$ ipython --no-banner

In [1]: import numpy as np

In [2]: from numpy import linalg as LA

In [3]: np.set_printoptions(suppress=True, linewidth=100)

In [4]: A = np.load("run2.npy")

In [5]: print(A)
[[ 0 -3  4]
 [ 3  0 -2]
 [-4  2  0]]

In [6]: proj = np.triu(np.array([[2, 0, 2], [-2, -1, -1], [-3, 1, 1]]), 1) + np.eye(3)

In [7]: out = proj @ A @ LA.inv(proj)

In [8]: print(proj @ A - A @ proj)
[[-8.  4. -3.]
 [ 4. -2. -6.]
 [ 0.  0. 10.]]

In [9]: print(LA.matrix_rank(out))
2

In [10]: u = np.array([4, 1])

In [11]: print(np.polyval(u, A[1]))
[13  1 -7]

In [12]: print(np.cross(A[1, :3], A[2, :3]))
[4 8 6]

In [13]: x0 = np.array([0, -5, 1])

In [14]: print(A @ x0)
[ 19  -2 -10]

In [15]: print(A * x0)
[[  0  15   4]
 [  0   0  -2]
 [  0 -10   0]]

In [16]: print(np.sign((A @ x0).round(6)))
[ 1 -1 -1]

In [17]: print((A * x0).sum(axis=1))
[ 19  -2 -10]

In [18]: out = np.array([[0, 0, 3], [2, 2, 2], [0, 3, 0]])

In [19]: out[-1] = out[0]

In [20]: F = out + 0.1 * np.eye(3)

In [21]: print(F)
[[0.1 0.  3. ]
 [2.  2.1 2. ]
 [0.  0.  3.1]]

In [22]: left, s, VT = LA.svd(F)

In [23]: print(s.round(4))
[4.9812 2.493  0.0524]

In [24]: out = left[:, :2] @ np.diag(s[:2]) @ VT[:2]

In [25]: print(round(LA.norm(F - out, 2), 4), round(s[2], 4))
0.0524 0.0524

In [26]: print(round(float(np.abs(F - out).max()), 4))
0.0277

In [27]: print(LA.matrix_rank(F, rtol=0.05))
2

In [28]: proj = np.triu(np.array([[7, 6, 4], [4, 8, -7], [2, 8, -6]]), 1) + np.eye(3)

In [29]: out = proj @ F @ LA.inv(proj)

In [30]: print(np.round(np.trace(out), 4), round(float(np.trace(F)), 4))
5.3 5.3

In [31]: print(np.round(proj @ F - F @ proj, 4))
[[ 12.  12.  24.]
 [  0. -12. -15.]
 [  0.   0.   0.]]

In [32]: print(np.round(np.poly(out), 4))
[ 1.    -5.3    7.03  -0.651]

In [33]: u = np.array([-2, 3, -2])

In [34]: out = F + np.outer(u, np.eye(3)[2])

In [35]: print(out)
[[0.1 0.  1. ]
 [2.  2.1 5. ]
 [0.  0.  1.1]]

In [36]: print(LA.matrix_rank(LA.inv(out) - LA.inv(F), tol=1e-8))
1

In [37]: print(LA.matrix_rank(out - F))
1

In [38]: print(round(LA.det(out) / LA.det(F), 4), np.round(1 + LA.solve(F, u)[2], 4))
0.3548 0.3548

In [39]: K = np.load("mat.npy")

In [40]: print(K.round(4))
[[ 0.274   0.0094 -0.3613 -0.2614]
 [ 0.0094  0.0782 -0.1681  0.2091]
 [-0.3613 -0.1681  0.7878 -0.0915]
 [-0.2614  0.2091 -0.0915  0.86  ]]

In [41]: rank = LA.matrix_rank(K)

In [42]: print(rank)
2

In [43]: ns = LA.svd(K)[2][rank:].T

In [44]: print([int(LA.matrix_rank(K[:i])) for i in range(1, len(K) + 1)])
[1, 2, 2, 2]

In [45]: print(ns.shape)
(4, 2)

In [46]: print(LA.matrix_rank(K.T @ K), LA.matrix_rank(K @ K.T))
2 2

In [47]: print(np.allclose(K @ ns, 0))
True

In [48]: print([int(LA.matrix_rank(K[:, :j + 1])) for j in range(4)])
[1, 2, 2, 2]

In [49]: print([int(LA.matrix_rank(np.delete(K, i, axis=0))) for i in range(4)])
[2, 2, 2, 2]
